In [1]: import numpy as np

In [2]: np.set_printoptions(precision=3, suppress=True, linewidth=100)

In [3]: M = np.load("mat.npy")

In [4]: M
Out[4]: 
array([[ 1.16 ,  3.185, -7.242, -4.565, -3.843, -3.73 , -2.665],
       [ 5.701,  0.777, -4.821, -5.544, -3.244, -1.986, -1.678],
       [ 7.051, -0.625, -1.042,  5.004, -3.125, -4.354, -0.769],
       [ 4.268, -1.289,  0.108, -6.279, -4.065, -6.003,  2.001],
       [13.391,  4.033,  1.611, -0.839,  0.452, -4.472, -2.343],
       [-4.138,  1.266, -0.179, -3.322,  0.449, -2.366, -1.212],
       [ 5.951, -4.055,  6.973,  1.776,  3.44 , -5.148,  0.789],
       [ 3.562, -1.712,  6.62 , -7.846,  1.364, -3.305,  1.019],
       [-5.629,  2.897, -7.42 ,  2.983,  8.312,  1.598,  4.007],
       [-1.687,  0.207, -3.658,  5.342,  5.038,  4.024,  2.101],
       [-7.376, -6.345,  3.429, -1.466,  9.358,  5.215,  3.768],
       [-2.323, -1.523, -2.885, -3.068, -2.485, -2.502, -0.81 ],
       [ 3.852, -3.245,  5.991,  5.205,  0.739,  1.235,  0.9  ],
       [ 8.77 ,  7.545,  2.04 ,  2.357, 10.12 , -7.773,  6.542],
       [-3.911, -2.176,  3.976, -6.096,  0.795, -1.443, -1.376],
       [ 3.216,  0.245, -4.698, -4.618, -1.602, -4.028, -0.082],
       [-1.706, -2.664,  0.488,  2.061,  4.748,  1.715, -0.728],
       [-5.26 ,  4.022, -3.716, -1.254,  1.778, -1.571, -2.757],
       [ 5.062, -5.409, -0.822, -0.331, -5.24 , -1.753, -1.639],
       [-1.595, -1.839,  4.377,  2.036, -4.475, -1.335, -3.587],
       [ 0.804, -0.423,  3.116,  0.607, -3.988,  2.5  ,  2.197],
       [ 1.289, -7.738,  0.675,  1.342, -0.43 , -2.719,  2.059],
       [-0.064, -3.089, 10.509,  4.361,  6.719,  5.268, -1.786],
       [-5.573, -0.901, -0.783,  2.101,  2.735,  2.378,  1.629],
       [-6.565, -5.517,  2.668,  1.176, -2.637, -0.66 , -1.247],
       [ 7.574,  1.304, -0.205, -4.353, -4.524, -3.482, -5.824],
       [-2.609,  5.895, -3.74 ,  2.684, -5.01 , -5.902,  1.131],
       [-0.576, -0.328,  2.691, -2.728, -3.231, -5.16 ,  3.24 ],
       [-2.239, -5.523,  2.826, -1.206, -3.97 , -0.886,  3.53 ],
       [ 3.283,  0.209,  0.633, -3.034,  1.644,  3.544, -0.661],
       [-2.156, -5.551, -2.026,  1.57 , -2.512,  4.156, -2.577],
       [ 3.937,  2.743, -6.178, -4.303, -2.327,  0.406, -2.133],
       [-4.928,  0.696, -4.924,  3.048,  2.237, -0.39 ,  0.855],
       [-3.01 ,  1.876, -3.184, -2.435, -1.486, -4.471, -2.896],
       [-3.583,  2.733,  4.615, -1.697, -0.795, -2.268,  0.139],
       [-2.376,  3.36 , -8.514,  2.64 , -4.198, -0.007,  1.97 ],
       [-1.165, -3.135, -0.318, -7.703, -1.798,  1.479, -1.114],
       [-2.499, -3.215,  7.816,  2.735,  7.534,  0.147, -6.094],
       [-1.005,  3.433, -2.683,  1.651,  5.617,  6.748,  4.088]])

In [5]: Y = np.c_[M[:, :4] @ np.array([[2, -1, 3, 3], [2, 1, -1, -1], [-1, -2, 0, -3], [-1, -2, 2, -1]]), np.array([3, 0, 3, 0, 1, 3, 1, 1, 2, 0, 2, 1, 3, 2, 3, 2, 2, 1, 0, 0, 2, 1, 1, 1, 0, 3, 2, 3, 3, 2, 3, 2, 2, 3, 2, 0, 2, 3, 0])]

In [6]: Y
Out[6]: 
array([[ 20.497,  25.639,  -8.835,  26.586,   3.   ],
       [ 23.321,  15.806,   5.238,  36.333,   0.   ],
       [  8.89 , -15.6  ,  31.786,  19.9  ,   3.   ],
       [ 12.129,   6.785,   1.535,  20.048,   0.   ],
       [ 34.076, -10.902,  34.462,  32.146,   1.   ],
       [ -2.243,  12.406, -20.324,  -9.821,   3.   ],
       [ -4.957, -27.504,  25.46 ,  -0.787,   1.   ],
       [  4.926,  -2.822,  -3.294,   0.384,   1.   ],
       [ -1.027,  17.4  , -13.818,  -0.507,   2.   ],
       [ -4.644,  -1.474,   5.416,   0.364,   0.   ],
       [-29.405,  -2.895, -18.715, -24.604,   2.   ],
       [ -1.739,  12.706, -11.582,   6.277,   1.   ],
       [ -9.982, -29.489,  25.211,  -8.377,   3.   ],
       [ 28.233, -10.019,  23.479,  10.288,   2.   ],
       [-10.054,   5.975, -21.749, -15.389,   3.   ],
       [ 16.238,  15.661,   0.167,  28.115,   2.   ],
       [-11.289,  -6.056,   1.668,  -5.979,   2.   ],
       [  2.494,  19.222, -22.31 ,  -7.4  ,   1.   ],
       [  0.459,  -8.165,  19.933,  23.392,   0.   ],
       [-13.281, -13.07 ,   1.126, -18.113,   0.   ],
       [ -2.961,  -8.673,   4.049,  -7.12 ,   2.   ],
       [-14.915, -13.061,  14.289,   8.238,   1.   ],
       [-21.176, -32.765,  11.619, -32.991,   1.   ],
       [-14.266,   2.036, -11.616, -15.57 ,   1.   ],
       [-28.008,  -6.64 , -11.826, -23.358,   0.   ],
       [ 22.314,   2.846,  12.712,  26.386,   3.   ],
       [  7.628,  10.616,  -8.354,  -5.186,   2.   ],
       [ -1.771,   0.322,  -6.856,  -6.745,   3.   ],
       [-17.144,  -6.524,  -3.606,  -8.466,   3.   ],
       [  9.385,   1.728,   3.572,  10.775,   2.   ],
       [-14.958,  -2.483,   2.223,   3.591,   3.   ],
       [ 23.841,  19.768,   0.462,  31.905,   2.   ],
       [ -6.588,   9.376,  -9.384,  -3.756,   2.   ],
       [  3.351,  16.124, -15.776,   1.081,   3.   ],
       [ -4.618,   0.48 , -16.876, -25.63 ,   2.   ],
       [  7.842,  17.484,  -5.208,  12.414,   0.   ],
       [ -0.579,  14.072, -15.766,   8.297,   2.   ],
       [-21.979, -21.818,   1.188, -30.465,   3.   ],
       [  5.888,   6.502,  -3.146,  -0.05 ,   0.   ]])

In [7]: np.linalg.norm(np.linalg.qr(M)[0].T @ Y, axis=0) ** 2 / ((Y ** 2).sum(axis=0) + 1e-12)
Out[7]: array([1.   , 1.   , 1.   , 1.   , 0.207])

In [8]: np.linalg.matrix_rank(np.c_[M, Y])
Out[8]: np.int64(8)

In [9]: G = np.cov(M, rowvar=False)

In [10]: G.shape
Out[10]: (7, 7)

In [11]: np.linalg.eigvalsh(G)[::-1]
Out[11]: array([33.842, 25.249, 19.397, 10.46 ,  8.228,  6.314,  3.857])

In [12]: np.polyfit(M[:, 0], M[:, 1], 1)
Out[12]: array([ 0.139, -0.534])

In [13]: round(float(np.corrcoef(M[:, 0], M[:, 1])[0, 1]), 3)
Out[13]: 0.186

In [14]: np.median(M, axis=0)
Out[14]: array([-1.165, -0.423, -0.179, -0.331, -0.795, -1.443, -0.661])

In [15]: W0, _ = np.linalg.qr(np.array([[-0.7, -0.1, 2.5, 0.2, 0.1, -0.5, 0.1, 1.5, -0.7, -0.4],
    ...:     [0.3, 0.6, -1.3, -0.5, 0.8, 1.2, 0.6, 0.1, -0.4, 1.9],
    ...:     [0.0, -0.7, -1.9, 1.6, 0.0, -1.9, -0.8, 0.0, 1.9, 0.9],
    ...:     [-1.0, -1.2, -0.2, -2.5, -1.6, 0.4, 0.5, 0.4, -1.0, 0.5],
    ...:     [0.8, 1.5, -1.8, -1.0, -1.9, 1.9, 0.0, -1.7, 1.2, 0.2],
    ...:     [0.8, -1.9, 0.5, 0.1, -0.2, -0.7, 1.5, 0.2, -1.9, -1.0],
    ...:     [-0.1, -0.6, -0.5, 0.9, 0.7, 0.3, 1.3, 0.7, -0.9, -0.2],
    ...:     [-0.4, 0.4, 1.2, -1.7, 0.4, -0.1, -1.1, 0.8, -1.1, -1.2],
    ...:     [1.4, 0.7, 1.2, -0.8, 0.8, 0.8, 2.1, -1.3, 0.9, -0.4],
    ...:     [-1.1, -1.7, 3.7, -0.8, 0.6, 0.3, -0.4, -0.1, -1.9, 0.6]]))

In [16]: W0
Out[16]: 
array([[-0.281, -0.109,  0.401,  0.238, -0.301,  0.09 , -0.489, -0.341, -0.483, -0.071],
       [ 0.12 , -0.133, -0.169, -0.188,  0.595, -0.309,  0.02 , -0.251, -0.488, -0.391],
       [ 0.   ,  0.226, -0.443,  0.284,  0.024,  0.411,  0.111,  0.315, -0.584,  0.225],
       [-0.402,  0.185, -0.278, -0.71 , -0.111,  0.06 , -0.409,  0.191, -0.021, -0.057],
       [ 0.321, -0.322, -0.125, -0.326, -0.553, -0.332,  0.23 , -0.073, -0.323,  0.304],
       [ 0.321,  0.774,  0.043, -0.142, -0.153,  0.075,  0.088, -0.485, -0.025, -0.061],
       [-0.04 ,  0.173, -0.166,  0.184,  0.266, -0.471, -0.387, -0.133,  0.073,  0.664],
       [-0.161, -0.21 ,  0.223, -0.342,  0.325,  0.48 ,  0.252, -0.362, -0.026,  0.483],
       [ 0.562,  0.057,  0.49 , -0.208,  0.19 ,  0.105, -0.329,  0.458, -0.141,  0.113],
       [-0.442,  0.326,  0.45 , -0.056,  0.039, -0.381,  0.445,  0.295, -0.236,  0.075]])

In [17]: x = np.array([-2, -2, -1, 1, -2, -1, 5, -2, 2, -3])

In [18]: target = W0 @ x

In [19]: beta, lr = np.zeros(10), 1 / np.linalg.norm(W0, 2) ** 2

In [20]: for i in range(200):
    ...:     beta -= lr * W0.T @ (W0 @ beta - target)
    ...:     if i % 50 == 0: print(i, round(np.linalg.norm(W0 @ beta - target), 3))
    ...: 
0 0.0
50 0.0
100 0.0
150 0.0

In [21]: beta
Out[21]: array([-2., -2., -1.,  1., -2., -1.,  5., -2.,  2., -3.])

In [22]: round(np.linalg.cond(W0), 3)
Out[22]: np.float64(1.0)
